$ python -q
>>> import numpy as np
>>> np.set_printoptions(suppress=True, linewidth=100)
>>> def rnd(a):
...     return np.round(a, 3) + 0
... 
>>> K = np.load("m.npy")
>>> K
array([[ 0,  1,  1, -3, -1],
       [-1,  0,  0, -2,  3],
       [-1,  0,  0,  0, -1],
       [ 3,  2,  0,  0,  3],
       [ 1, -3,  1, -3,  0]])
>>> def softmax(z):
...     e = np.exp(z - z.max(axis=-1, keepdims=True))
...     return e / e.sum(axis=-1, keepdims=True)
... 
>>> rnd(softmax(K[4]))
array([0.416, 0.008, 0.416, 0.008, 0.153])
>>> rnd(softmax(K).sum(axis=1))
array([1., 1., 1., 1., 1.])
>>> rnd(softmax(K[4] + 4))
array([0.416, 0.008, 0.416, 0.008, 0.153])
>>> S = K @ K.T / np.sqrt(5)
>>> rnd(softmax(S)[4] @ K)
array([ 0.994, -2.984,  0.999, -2.998,  0.001])
>>> rnd(softmax(S + np.triu(np.full(S.shape, -np.inf), 1)))
array([[1.   , 0.   , 0.   , 0.   , 0.   ],
       [0.007, 0.993, 0.   , 0.   , 0.   ],
       [0.354, 0.093, 0.554, 0.   , 0.   ],
       [0.   , 0.001, 0.   , 0.999, 0.   ],
       [0.003, 0.001, 0.   , 0.   , 0.996]])
>>> rnd(softmax(S))
array([[0.881, 0.016, 0.006, 0.003, 0.094],
       [0.007, 0.949, 0.001, 0.027, 0.017],
       [0.305, 0.08 , 0.477, 0.013, 0.125],
       [0.   , 0.001, 0.   , 0.999, 0.   ],
       [0.003, 0.001, 0.   , 0.   , 0.996]])
>>> blk = np.stack([K, -2 * K, K[::-1]])
>>> blk.shape
(3, 5, 5)
>>> np.linalg.matrix_rank(blk.reshape(3, -1))
np.int64(2)
>>> rnd(np.linalg.norm(blk, axis=(1, 2)))
array([ 8.367, 16.733,  8.367])
>>> blk.sum(axis=0)
array([[ 1, -4,  0,  0,  1],
       [ 4,  2,  0,  2,  0],
       [ 0,  0,  0,  0,  0],
       [-4, -2,  0, -2,  0],
       [-1,  4,  0,  0, -1]])
>>> np.einsum("bij,cij->bc", blk, blk)
array([[  70, -140,   28],
       [-140,  280,  -56],
       [  28,  -56,   70]])
>>> np.linalg.matrix_rank(blk)
array([4, 4, 4])
>>> x = np.array([6, 3, 2, 9, 5])
>>> rnd(np.linalg.svd(K, compute_uv=False))
array([5.176, 5.176, 2.866, 2.866, 0.   ])
>>> Q = np.linalg.solve(np.eye(5) - K, np.eye(5) + K)
>>> rnd(np.linalg.det(Q))
np.float64(1.0)
>>> rnd(Q @ Q.T)
array([[1., 0., 0., 0., 0.],
       [0., 1., 0., 0., 0.],
       [0., 0., 1., 0., 0.],
       [0., 0., 0., 1., 0.],
       [0., 0., 0., 0., 1.]])
>>> X = np.load("run17.npy")
>>> X
array([[13. , -0.4, -1.3, -0.5,  0. ],
       [10. , -0.3,  1.7, -0.5, -1. ],
       [-6. , -1. ,  1.1,  1.4,  0.9]])
>>> B = X / np.linalg.norm(X, axis=1, keepdims=True)
>>> cov = B @ B.T
>>> (np.abs(cov) > 0.9).astype(int)
array([[1, 1, 1],
       [1, 1, 1],
       [1, 1, 1]])
>>> (cov - 2 * np.eye(3)).round(6).argmax(axis=1)
array([1, 0, 1])
>>> rnd(cov)
array([[ 1.   ,  0.96 , -0.952],
       [ 0.96 ,  1.   , -0.909],
       [-0.952, -0.909,  1.   ]])
>>> W = np.array([[-2, 3, -3], [-1, 2, -1], [-3, -1, -3], [1, 2, 3], [-1, 2, 3]])
>>> b = np.array([1, 1, -1])
>>> H = np.maximum(X @ W + b, 0)
>>> np.linalg.matrix_rank(H)
np.int64(2)
>>> rnd(H)
array([[ 0. , 39.5,  0. ],
       [ 0. , 25.7,  0. ],
       [11.2,  0. , 21.6]])
>>> (H > 0).astype(int)
array([[0, 1, 0],
       [0, 1, 0],
       [1, 0, 1]])
>>> cent = np.array([[0, 2, 2], [1, 2, 0], [0, 2, 1]])
>>> H @ cent
array([[39.5, 79. ,  0. ],
       [25.7, 51.4,  0. ],
       [ 0. , 65.6, 44. ]])
>>> W @ cent
array([[  3,  -4,  -7],
       [  2,   0,  -3],
       [ -1, -14,  -9],
       [  2,  12,   5],
       [  2,   8,   1]])
>>> r0 = np.array([8, 2])
>>> rnd(np.correlate(X[1], X[0], "full"))
array([  0.  ,  -5.  , -12.85,  -4.46, 128.16,  -3.43,  23.6 ,  -6.1 , -13.  ])
>>> rnd(np.convolve(X[1], r0))
array([80. , 17.6, 13. , -0.6, -9. , -2. ])
>>> feats = np.array([[-4, 1, -2, 0, 4],
...     [1, -4, -3, 2, -1],
...     [-2, -3, -4, 6, -2],
...     [0, 2, 6, 4, 4],
...     [4, -1, -2, 4, 4]])
>>> feats
array([[-4,  1, -2,  0,  4],
       [ 1, -4, -3,  2, -1],
       [-2, -3, -4,  6, -2],
       [ 0,  2,  6,  4,  4],
       [ 4, -1, -2,  4,  4]])
>>> rnd(np.linalg.eigvalsh(feats).min())
np.float64(-10.486)
>>> np.all(np.linalg.eigvalsh(feats) > 0)
np.False_
>>> [round(float(np.linalg.det(feats[:i, :i])), 2) + 0 for i in range(1, 6)]
[-4.0, 15.0, 4.0, -236.0, -5152.0]
>>> t = np.radians(45)
>>> r_ = np.eye(5)
>>> r_[0, 0] = r_[1, 1] = np.cos(t)
>>> r_[0, 1], r_[1, 0] = -np.sin(t), np.sin(t)
>>> rnd(r_)
array([[ 0.707, -0.707,  0.   ,  0.   ,  0.   ],
       [ 0.707,  0.707,  0.   ,  0.   ,  0.   ],
       [ 0.   ,  0.   ,  1.   ,  0.   ,  0.   ],
       [ 0.   ,  0.   ,  0.   ,  1.   ,  0.   ],
       [ 0.   ,  0.   ,  0.   ,  0.   ,  1.   ]])
>>> B = feats @ r_.T
>>> rnd(np.linalg.svd(feats, compute_uv=False)), rnd(np.linalg.svd(B, compute_uv=False))
(array([10.486,  9.119,  6.22 ,  5.24 ,  1.653]), array([10.486,  9.119,  6.22 ,  5.24 ,  1.653]))
>>> rnd(np.linalg.det(r_)), rnd(np.trace(r_))
(np.float64(1.0), np.float64(4.414))
>>> np.allclose(feats @ feats.T, B @ B.T)
True
>>> rnd(np.abs(B - feats).max(axis=0))
array([2.707, 3.121, 0.   , 0.   , 0.   ])
>>> ev, vecs = np.linalg.eig(feats)
>>> rnd(ev)
array([  9.119,   5.24 ,  -1.653,  -6.22 , -10.486])
>>> rnd(np.sort(np.linalg.eigvals(np.linalg.inv(feats))))
array([-0.605, -0.161, -0.095,  0.11 ,  0.191])
>>> B = feats[0, 0] * feats[1:] - np.outer(feats[1:, 0], feats[0])
>>> B
array([[  0,  15,  14,  -8,   0],
       [  0,  14,  12, -24,  16],
       [  0,  -8, -24, -16, -16],
       [  0,   0,  16, -16, -32]])
>>> feats[:, 0] / feats[0, 0]
array([ 1.  , -0.25,  0.5 , -0.  , -1.  ])
>>> np.linalg.matrix_rank(B), np.linalg.matrix_rank(feats)
(np.int64(4), np.int64(5))
>>> blk = np.stack([B, 2 * B, B[::-1]])
>>> blk.shape
(3, 4, 5)
>>> np.einsum("bij,cij->bc", blk, blk)
array([[ 4345,  8690,   160],
       [ 8690, 17380,   320],
       [  160,   320,  4345]])
>>> np.linalg.matrix_rank(blk.reshape(3, -1))
np.int64(2)
>>> rnd(np.linalg.norm(blk, axis=(1, 2)))
array([ 65.917, 131.833,  65.917])
